% python3 -q
>>> import numpy as np
>>> np.set_printoptions(suppress=True, linewidth=100)
>>> m1 = np.load("case1.npy")
>>> m1
array([[  0.6 ,  -2.85,  -0.7 ],
       [  0.8 ,  -5.2 ,  -1.3 ],
       [ -1.  ,   4.79,   1.2 ],
       [  0.  ,   1.19,   0.3 ],
       [  0.5 ,   6.  ,   1.5 ],
       [ -1.1 ,   0.38,   0.1 ],
       [  0.1 ,   0.8 ,   0.2 ],
       [  0.8 ,   3.59,   0.9 ],
       [ -0.4 , -10.38,  -2.6 ],
       [  0.8 ,  -0.79,  -0.2 ],
       [  0.  ,   5.61,   1.4 ],
       [ -2.  ,   0.81,   0.2 ],
       [ -2.6 ,  -4.76,  -1.2 ],
       [  0.2 ,  -1.6 ,  -0.4 ],
       [  0.3 ,   0.82,   0.2 ],
       [ -1.  ,  -6.81,  -1.7 ],
       [ -0.2 ,   4.4 ,   1.1 ],
       [  1.6 ,   2.01,   0.5 ],
       [ -0.6 ,   2.81,   0.7 ],
       [  1.  ,   2.81,   0.7 ],
       [ -0.4 ,   2.45,   0.6 ],
       [ -0.8 ,  -2.02,  -0.5 ],
       [  0.6 ,  -8.79,  -2.2 ],
       [ -1.1 ,   3.59,   0.9 ],
       [  0.  ,  -0.83,  -0.2 ],
       [  0.6 ,   5.61,   1.4 ],
       [ -0.1 ,   1.61,   0.4 ],
       [ -0.7 ,   0.83,   0.2 ],
       [ -0.5 ,   3.59,   0.9 ],
       [ -0.2 ,  -0.78,  -0.2 ],
       [ -0.9 ,   3.22,   0.8 ],
       [ -0.3 ,  -4.38,  -1.1 ]])
>>> # column 1 dominates
>>> cen = m1 - m1.mean(axis=1)
Traceback (most recent call last):
  File "<python-input-5>", line 1, in <module>
    cen = m1 - m1.mean(axis=1)
          ~~~^~~~~~~~~~~~~~~~~
ValueError: operands could not be broadcast together with shapes (32,3) (32,) 
>>> cen = m1 - m1.mean(axis=0)
>>> Uu, sig, vt = np.linalg.svd(cen, full_matrices=False)
>>> np.abs(Uu[:, 0]).argmax()
np.int64(8)
>>> np.round(vt[0] * np.sign(vt[0, np.abs(vt[0]).argmax()]), 2)
array([0.02, 0.97, 0.24])
>>> sig.round(2)
array([23.91,  4.88,  0.03])
>>> cen = m1 - m1.mean(axis=0)
>>> vecs = np.linalg.svd(cen)[2][:2]
>>> Y = cen - cen @ vecs.T @ vecs
>>> np.round(np.diag(vecs.T @ vecs), 2)
array([1.  , 0.94, 0.06])
>>> np.round(Y.std(axis=0), 2) + 0
array([0., 0., 0.])
>>> round(np.linalg.norm(Y) / np.linalg.norm(cen), 2)
np.float64(0.0)
>>> np.round((cen @ vecs.T).std(axis=0), 2)
array([4.23, 0.86])
>>> dist = np.linalg.norm(m1[:, None] - m1[None], axis=-1)
>>> dist.shape
(32, 32)
>>> X = np.load("out5.npy")
>>> X
array([[ 1, -1,  0,  0,  0,  0],
       [-3, -1,  0,  0,  0,  0],
       [-1, -2,  0,  0,  0,  0],
       [ 0,  0,  1, -1,  0,  0],
       [ 0,  0, -3, -1,  0,  0],
       [ 0,  0, -1, -2,  0,  0],
       [ 0,  0,  0,  0,  1, -1],
       [ 0,  0,  0,  0, -3, -1],
       [ 0,  0,  0,  0, -1, -2]])
>>> q, Rm = np.linalg.qr(X)
>>> q.round(2) + 0
array([[-0.3 , -0.64,  0.  ,  0.  ,  0.  ,  0.  ],
       [ 0.9 ,  0.04,  0.  ,  0.  ,  0.  ,  0.  ],
       [ 0.3 , -0.77,  0.  ,  0.  ,  0.  ,  0.  ],
       [ 0.  ,  0.  , -0.3 , -0.64,  0.  ,  0.  ],
       [ 0.  ,  0.  ,  0.9 ,  0.04,  0.  ,  0.  ],
       [ 0.  ,  0.  ,  0.3 , -0.77,  0.  ,  0.  ],
       [ 0.  ,  0.  ,  0.  ,  0.  , -0.3 ,  0.64],
       [ 0.  ,  0.  ,  0.  ,  0.  ,  0.9 , -0.04],
       [ 0.  ,  0.  ,  0.  ,  0.  ,  0.3 ,  0.77]])
>>> round(float(np.trace(q @ q.T)), 2)
6.0
>>> np.round(q @ Rm, 2) + 0
array([[ 1., -1.,  0.,  0.,  0.,  0.],
       [-3., -1.,  0.,  0.,  0.,  0.],
       [-1., -2.,  0.,  0.,  0.,  0.],
       [ 0.,  0.,  1., -1.,  0.,  0.],
       [ 0.,  0., -3., -1.,  0.,  0.],
       [ 0.,  0., -1., -2.,  0.,  0.],
       [ 0.,  0.,  0.,  0.,  1., -1.],
       [ 0.,  0.,  0.,  0., -3., -1.],
       [ 0.,  0.,  0.,  0., -1., -2.]])
>>> np.allclose(Rm.T @ Rm, X.T @ X)
True
>>> round(abs(Rm[0, 0]), 2), np.round(np.linalg.norm(X[:, 0]), 2)
(np.float64(3.32), np.float64(3.32))
>>> q.shape, Rm.shape
((9, 6), (6, 6))
>>> A = np.array([[5.0, 1.0, 1.0, 1.0, 1.0, 1.0],
...     [1.0, 5.0, 1.0, 1.0, 1.0, 1.0],
...     [1.0, 1.0, 5.0, 1.0, 1.0, 1.0],
...     [1.0, 1.0, 1.0, 5.0, 1.0, 1.0],
...     [1.0, 1.0, 1.0, 1.0, 5.0, 1.0],
...     [1.0, 1.0, 1.0, 1.0, 1.0, 5.0]])
>>> vec = np.array([-4, 9, 1, -8, 4, -4])
>>> rhs = A @ vec
>>> beta, lr = np.zeros(6), 1 / np.linalg.norm(A, 2) ** 2
>>> for i in range(6):
...     beta -= lr * A.T @ (A @ beta - rhs)
...     if i % 1 == 0: print(i, round(np.linalg.norm(A @ beta - rhs), 2))
... 
0 46.72
1 39.24
2 32.96
3 27.69
4 23.26
5 19.54
>>> round(float(np.linalg.cond(A)), 2)
2.5
>>> vec = np.array([-4, 3, 3, -1, 4, -4])
>>> rhs = X @ vec
>>> rhs
array([-7,  9, -2,  4, -8, -1,  8, -8,  4])
>>> np.round(np.linalg.solve(X.T @ X, X.T @ rhs), 2)
array([-4.,  3.,  3., -1.,  4., -4.])
>>> rng = np.random.default_rng(54357)
>>> rhs = rhs + 0.3 * rng.normal(size=9)
>>> rhs.round(2)
array([-6.67,  9.6 , -2.04,  4.04, -8.26, -0.98,  7.72, -7.9 ,  3.58])
>>> beta, *_ = np.linalg.lstsq(X, rhs)
>>> np.round(X.T @ (rhs - X @ beta), 2) + 0
array([0., 0., 0., 0., 0., 0.])
>>> [round(float(np.linalg.norm(np.linalg.solve(X.T @ X + lam * np.eye(6), X.T @ rhs))), 2) for lam in (0, 1, 10, 100)]
[8.08, 6.61, 2.81, 0.48]
>>> evals, vecs = np.linalg.eigh(A)
>>> vec = np.array([2, 2, 4, -1, 1, 5])
>>> (np.sign(vecs[:, -1].round(6)) == np.sign(vecs[0, -1].round(6))).astype(int)
array([1, 1, 1, 1, 1, 1])
>>> np.round(vecs * np.abs(evals) @ vecs.T, 2)
array([[5., 1., 1., 1., 1., 1.],
       [1., 5., 1., 1., 1., 1.],
       [1., 1., 5., 1., 1., 1.],
       [1., 1., 1., 5., 1., 1.],
       [1., 1., 1., 1., 5., 1.],
       [1., 1., 1., 1., 1., 5.]])
>>> np.round(np.linalg.eigvalsh(A[1:, 1:]), 2)
array([4., 4., 4., 4., 9.])
>>> vec @ A @ vec
np.float64(373.0)
>>> np.abs(A).sum(axis=1).max(), round(np.abs(evals).max(), 2)
(np.float64(10.0), np.float64(10.0))
>>> E = np.loadtxt("mat.csv", delimiter=",")
>>> E
array([[ 1., -1.,  1., -1.],
       [ 1.,  0.,  0.,  0.],
       [ 1.,  1.,  1.,  1.]])
>>> vec = np.array([2, 3, 1, -2])
>>> a = np.maximum(E @ vec, 0)
>>> E.T @ a
array([8., 2., 6., 2.])
>>> E * (a > 1e-9)[:, None]
array([[ 1., -1.,  1., -1.],
       [ 1.,  0.,  0.,  0.],
       [ 1.,  1.,  1.,  1.]])
>>> np.maximum(E @ (3 * vec), 0)
array([ 6.,  6., 12.])
>>> np.flatnonzero(a > 1e-9)
array([0, 1, 2])
>>> a
array([2., 2., 4.])
>>> Y = np.array([[2, 2, 1], [1, 1, 0], [2, 2, 0], [0, 0, 2]])
>>> np.einsum("ij,ij->i", E, E)
array([4., 1., 4.])
>>> E @ Y
array([[ 3.,  3., -1.],
       [ 2.,  2.,  1.],
       [ 5.,  5.,  3.]])
>>> np.einsum("ij->j", E)
array([3., 0., 2., 0.])
>>> Y.T @ E.T
array([[ 3.,  2.,  5.],
       [ 3.,  2.,  5.],
       [-1.,  1.,  3.]])
>>> np.linalg.matrix_rank(np.vstack([E, Y.T]))
np.int64(4)
>>> C2 = E.T @ E
>>> (E @ E.T).shape
(3, 3)
>>> Y = np.array([[-2, -1], [-2, 0]])
>>> Z = np.kron(Y, E)
>>> Z.shape
(6, 8)
>>> Z
array([[-2.,  2., -2.,  2., -1.,  1., -1.,  1.],
       [-2., -0., -0., -0., -1., -0., -0., -0.],
       [-2., -2., -2., -2., -1., -1., -1., -1.],
       [-2.,  2., -2.,  2.,  0., -0.,  0., -0.],
       [-2., -0., -0., -0.,  0.,  0.,  0.,  0.],
       [-2., -2., -2., -2.,  0.,  0.,  0.,  0.]])
>>> np.round(np.linalg.norm(Z, 2), 2), np.round(np.linalg.norm(Y, 2) * np.linalg.norm(E, 2), 2)
(np.float64(6.24), np.float64(6.24))
>>> F = np.array([[0, 3, 1, 2], [2, 1, 2, 3], [0, 0, 0, 3], [2, 1, 1, 0]])
>>> F
array([[0, 3, 1, 2],
       [2, 1, 2, 3],
       [0, 0, 0, 3],
       [2, 1, 1, 0]])
>>> Y = F / np.linalg.norm(F, axis=1, keepdims=True)
>>> C2 = Y @ Y.T
>>> C2[0].round(2)
array([1.  , 0.69, 0.53, 0.44])
>>> (C2 - 2 * np.eye(4)).round(6).argmax(axis=1)
array([1, 2, 1, 1])
>>> (np.abs(C2) > 0.9).astype(int)
array([[1, 0, 0, 0],
       [0, 1, 0, 0],
       [0, 0, 1, 0],
       [0, 0, 0, 1]])
>>> J = np.load("arr.npy")
>>> J
array([[ 0.,  0., -4., -3.],
       [ 0.,  4.,  1., -1.],
       [ 0.,  0.,  6.,  0.],
       [ 0.,  0.,  4.,  0.]])
>>> # looks like rank 3
>>> def softmax(z):
...     e = np.exp(z - z.max(axis=-1, keepdims=True))
...     return e / e.sum(axis=-1, keepdims=True)
... 
>>> np.round(softmax(J).sum(axis=1), 2)
array([1., 1., 1., 1.])
>>> att = J @ J.T / np.sqrt(4)
>>> np.round(softmax(att)[1] @ J, 2)
array([ 0.  ,  3.99,  1.01, -1.  ])
>>> softmax(att).round(6).argmax(axis=1)
array([0, 1, 2, 2])
>>> np.round(softmax(att), 2) + 0
array([[1.  , 0.  , 0.  , 0.  ],
       [0.  , 1.  , 0.  , 0.  ],
       [0.  , 0.  , 1.  , 0.  ],
       [0.  , 0.  , 0.98, 0.02]])
>>> feats = np.loadtxt("w.csv", delimiter=",")
>>> feats
array([[ 9.,  6.,  9.],
       [ 9.,  6.,  7.],
       [ 9.,  6., 13.],
       [ 9.,  6., 13.],
       [ 9.,  6.,  7.],
       [ 9.,  6., 13.],
       [ 9.,  6.,  7.],
       [ 9.,  6., 13.],
       [ 9.,  6.,  7.],
       [ 9.,  6.,  7.],
       [ 9.,  6.,  7.],
       [ 9.,  6.,  7.],
       [ 9.,  6., 13.],
       [ 9.,  6., 13.],
       [ 9.,  6., 11.],
       [ 9.,  6., 13.],
       [ 9.,  6.,  9.],
       [ 9.,  6.,  9.],
       [ 9.,  6.,  9.],
       [ 9.,  6.,  9.],
       [ 9.,  6.,  9.],
       [ 9.,  6.,  9.],
       [ 9.,  6., 11.]])
>>> # looks like rank 2
>>> vec = np.array([0, 3, 0])
>>> rhs = m1 @ vec
>>> try:
...     np.linalg.solve(m1, rhs)
... except np.linalg.LinAlgError as e:
...     print(repr(e))
... 
LinAlgError('Last 2 dimensions of the array must be square')
>>> np.round(np.linalg.lstsq(m1, rhs)[0], 2) + 0
array([0., 3., 0.])
>>> rhs = rhs + 0.02 * rng.normal(size=32)
>>> rhs.round(2)
array([ -8.56, -15.6 ,  14.38,   3.55,  18.01,   1.14,   2.43,  10.73, -31.17,  -2.39,  16.85,
         2.42, -14.29,  -4.81,   2.46, -20.43,  13.19,   6.03,   8.38,   8.43,   7.36,  -6.12,
       -26.38,  10.74,  -2.51,  16.79,   4.83,   2.53,  10.73,  -2.31,   9.64, -13.15])
>>> beta, *_ = np.linalg.lstsq(m1, rhs)
>>> beta.round(2) + 0
array([ 0.  ,  3.28, -1.13])
>>> np.round(m1.T @ (rhs - m1 @ beta), 2) + 0
array([0., 0., 0.])
